>>> import numpy as np
>>> np.set_printoptions(suppress=True, linewidth=120)
>>> rd = lambda a: np.round(a, 2) + 0
>>> data = np.load("mat.npy")
>>> print(data)
[[0 0 0 0]
 [0 2 0 0]
 [0 0 2 0]
 [0 0 0 0]]
>>> # 4 groups of indices that never mix
>>> np.linalg.lstsq(data[:-1].T, data[-1])[2]
np.int32(2)
>>> np.unique(data.round(6), axis=0).shape
(3, 4)
>>> np.abs(np.diag(np.linalg.qr(data)[1])) > 1e-9
array([False,  True,  True, False])
>>> ev, evecs = np.linalg.eigh(data)
>>> x0 = np.array([-2, -7, -9, 4])
>>> np.abs(data).sum(axis=1).max(), np.abs(ev).max()
(np.int64(2), np.float64(2.0))
>>> rd(x0 @ data @ x0 / (x0 @ x0)), ev[0], ev[-1]
(np.float64(1.73), np.float64(0.0), np.float64(2.0))
>>> evecs * np.abs(ev) @ evecs.T
array([[0., 0., 0., 0.],
       [0., 2., 0., 0.],
       [0., 0., 2., 0.],
       [0., 0., 0., 0.]])
>>> rd(np.linalg.eigvalsh(data[1:, 1:]))
array([0., 2., 2.])
>>> x0 @ data @ x0
np.int64(260)
>>> np.linalg.cond(data) > 100
np.True_
>>> print([round(float(x), 2) for x in np.linalg.svd(data, compute_uv=False)[:3]])
[2.0, 2.0, 0.0]
>>> data @ data
array([[0, 0, 0, 0],
       [0, 4, 0, 0],
       [0, 0, 4, 0],
       [0, 0, 0, 0]])
>>> rd(np.linalg.det(data))
np.float64(0.0)
>>> (data != 0).astype(int)
array([[0, 0, 0, 0],
       [0, 1, 0, 0],
       [0, 0, 1, 0],
       [0, 0, 0, 0]])
>>> F = np.loadtxt("m.csv", delimiter=",")
>>> print(rd(F))
[[0.5  0.   0.25 0.   0.   0.   0.25]
 [0.   0.33 0.   0.33 0.   0.33 0.  ]
 [0.   0.   1.   0.   0.   0.   0.  ]
 [0.   0.   0.   0.33 0.   0.33 0.33]
 [0.33 0.   0.   0.   0.33 0.   0.33]
 [0.   0.   0.   0.   0.   1.   0.  ]
 [0.   0.   0.   0.   0.25 0.25 0.5 ]]
>>> f = np.array([3, 2, 4])
>>> np.cross(F[3, :3], F[4, :3])
array([0., 0., 0.])
>>> U, sig, VT = np.linalg.svd(F, full_matrices=False)
>>> rd(U.T @ F @ VT.T)
array([[1.2 , 0.  , 0.  , 0.  , 0.  , 0.  , 0.  ],
       [0.  , 1.05, 0.  , 0.  , 0.  , 0.  , 0.  ],
       [0.  , 0.  , 0.84, 0.  , 0.  , 0.  , 0.  ],
       [0.  , 0.  , 0.  , 0.49, 0.  , 0.  , 0.  ],
       [0.  , 0.  , 0.  , 0.  , 0.43, 0.  , 0.  ],
       [0.  , 0.  , 0.  , 0.  , 0.  , 0.26, 0.  ],
       [0.  , 0.  , 0.  , 0.  , 0.  , 0.  , 0.12]])
>>> U.shape, sig.shape, VT.shape
((7, 7), (7,), (7, 7))
>>> rd(np.sqrt((sig ** 2).sum())), rd(np.linalg.norm(F))
(np.float64(1.94), np.float64(1.94))
>>> rd(U.T @ U)
array([[1., 0., 0., 0., 0., 0., 0.],
       [0., 1., 0., 0., 0., 0., 0.],
       [0., 0., 1., 0., 0., 0., 0.],
       [0., 0., 0., 1., 0., 0., 0.],
       [0., 0., 0., 0., 1., 0., 0.],
       [0., 0., 0., 0., 0., 1., 0.],
       [0., 0., 0., 0., 0., 0., 1.]])
>>> print(np.allclose(U * sig @ VT, F))
True
>>> f = np.array([0, -1, 0])
>>> np.polyval(f, data[1])
array([ 0, -2,  0,  0])
>>> np.convolve(data[1], f)
array([ 0,  0, -2,  0,  0,  0])
>>> rd((F - F.T) / 2)
array([[ 0.  ,  0.  ,  0.12,  0.  , -0.17,  0.  ,  0.12],
       [ 0.  ,  0.  ,  0.  ,  0.17,  0.  ,  0.17,  0.  ],
       [-0.12,  0.  ,  0.  ,  0.  ,  0.  ,  0.  ,  0.  ],
       [ 0.  , -0.17,  0.  ,  0.  ,  0.  ,  0.17,  0.17],
       [ 0.17,  0.  ,  0.  ,  0.  ,  0.  ,  0.  ,  0.04],
       [ 0.  , -0.17,  0.  , -0.17,  0.  ,  0.  , -0.12],
       [-0.12,  0.  ,  0.  , -0.17, -0.04,  0.12,  0.  ]])
>>> F.inv()
Traceback (most recent call last):
  File "<python-input-35>", line 1, in <module>
    F.inv()
    ^^^^^
AttributeError: 'numpy.ndarray' object has no attribute 'inv'
>>> print(rd(np.sort(np.abs(np.linalg.eigvals(F)))))
[0.28 0.28 0.33 0.33 0.81 1.   1.  ]
>>> rd(np.abs(np.linalg.eigvals(F)).max())
np.float64(1.0)
